$ python -q
>>> import numpy as np
>>> np.set_printoptions(precision=2, suppress=True, linewidth=160, sign=" ")
>>> u = np.array([-3, 8, -9])
>>> rng = np.random.default_rng(18786)
>>> W0 = np.outer(rng.normal(size=12), u) + 0.05 * rng.normal(size=(12, 3))
>>> W0
array([[  0.41,  -1.02,   1.21],
       [ -1.33,   3.4 ,  -3.88],
       [  2.8 ,  -7.37,   8.35],
       [ -0.79,   2.15,  -2.4 ],
       [ -1.02,   2.6 ,  -2.95],
       [ -2.71,   7.34,  -8.36],
       [ -6.56,  17.46, -19.64],
       [ -1.91,   4.96,  -5.63],
       [  3.58,  -9.46,  10.79],
       [  3.52,  -9.23,  10.33],
       [ -2.89,   7.51,  -8.46],
       [  0.93,  -2.64,   2.81]])
>>> Xc = W0 - W0.mean(axis=0)
>>> left, s, vt = np.linalg.svd(Xc, full_matrices=False)
>>> vt[0] * np.sign(vt[0, np.abs(vt[0]).argmax()])
array([ 0.24, -0.64,  0.73])
>>> np.abs(vt[0]).argmax()
np.int64(2)
>>> np.round(Xc.mean(axis=0), 2) + 0
array([ 0.,  0.,  0.])
>>> np.linalg.matrix_rank(Xc)
np.int64(3)
>>> np.round(s ** 2 / (s ** 2).sum(), 2) + 0
array([ 1.,  0.,  0.])
>>> round((s ** 2).sum() ** 2 / (s ** 4).sum(), 2)
np.float64(1.0)
>>> np.abs(left[:, 0]).argmax()
np.int64(6)
>>> data = np.loadtxt("test4.csv", delimiter=",")
>>> data
array([[-3.01,  0.49, -2.47, -0.74],
       [ 0.  , -2.67,  0.36, -2.96],
       [ 1.51,  2.69, -0.55, -2.49],
       [ 2.15, -1.19, -3.07,  0.7 ]])
>>> O, evecs = np.linalg.qr(data[:, :2])[0], np.linalg.qr(data[:, 2:])[0]
>>> s = np.linalg.svd(O.T @ evecs, compute_uv=False)
>>> (s > 0.9).sum()
np.int64(0)
>>> np.degrees(np.arccos(s.clip(0, 1)))
array([ 90.,  90.])
>>> s.round(2) + 0
array([ 0.,  0.])
>>> O = data.astype(float).copy()
>>> for j in range(4):
...     O[:, j] -= O[:, :j] @ (O[:, :j].T @ O[:, j])
...     O[:, j] /= np.linalg.norm(O[:, j])
... 
>>> np.round(O.T @ O, 2) + 0
array([[ 1.,  0.,  0.,  0.],
       [ 0.,  1.,  0.,  0.],
       [ 0.,  0.,  1.,  0.],
       [ 0.,  0.,  0.,  1.]])
>>> A = np.loadtxt("w.csv", delimiter=",")
>>> A
array([[ 0.,  6.,  1.],
       [ 0.,  0.,  0.],
       [ 0.,  6.,  1.],
       [ 0.,  0.,  0.],
       [ 0.,  9.,  3.],
       [ 0.,  0.,  0.],
       [ 0.,  6.,  1.],
       [ 0.,  0.,  0.],
       [ 0.,  0.,  0.],
       [ 0.,  9.,  3.],
       [ 0.,  9.,  3.],
       [ 0.,  0.,  0.]])
>>> left, s, vt = np.linalg.svd(A)
>>> evecs = vt[:(s > 1e-8).sum()]
>>> x0 = A[7] + 4 * A[0] + rng.integers(2) * np.eye(3)[2]
>>> x0
array([  0.,  24.,   4.])
>>> np.linalg.matrix_rank(np.vstack([A, x0]))
np.int64(2)
>>> np.allclose(evecs.T @ evecs @ x0, x0)
True
>>> round(float(np.linalg.norm(x0 - evecs.T @ evecs @ x0)), 2)
0.0
>>> np.round(evecs.T @ evecs, 2) + 0
array([[ 0.,  0.,  0.],
       [ 0.,  1.,  0.],
       [ 0.,  0.,  1.]])
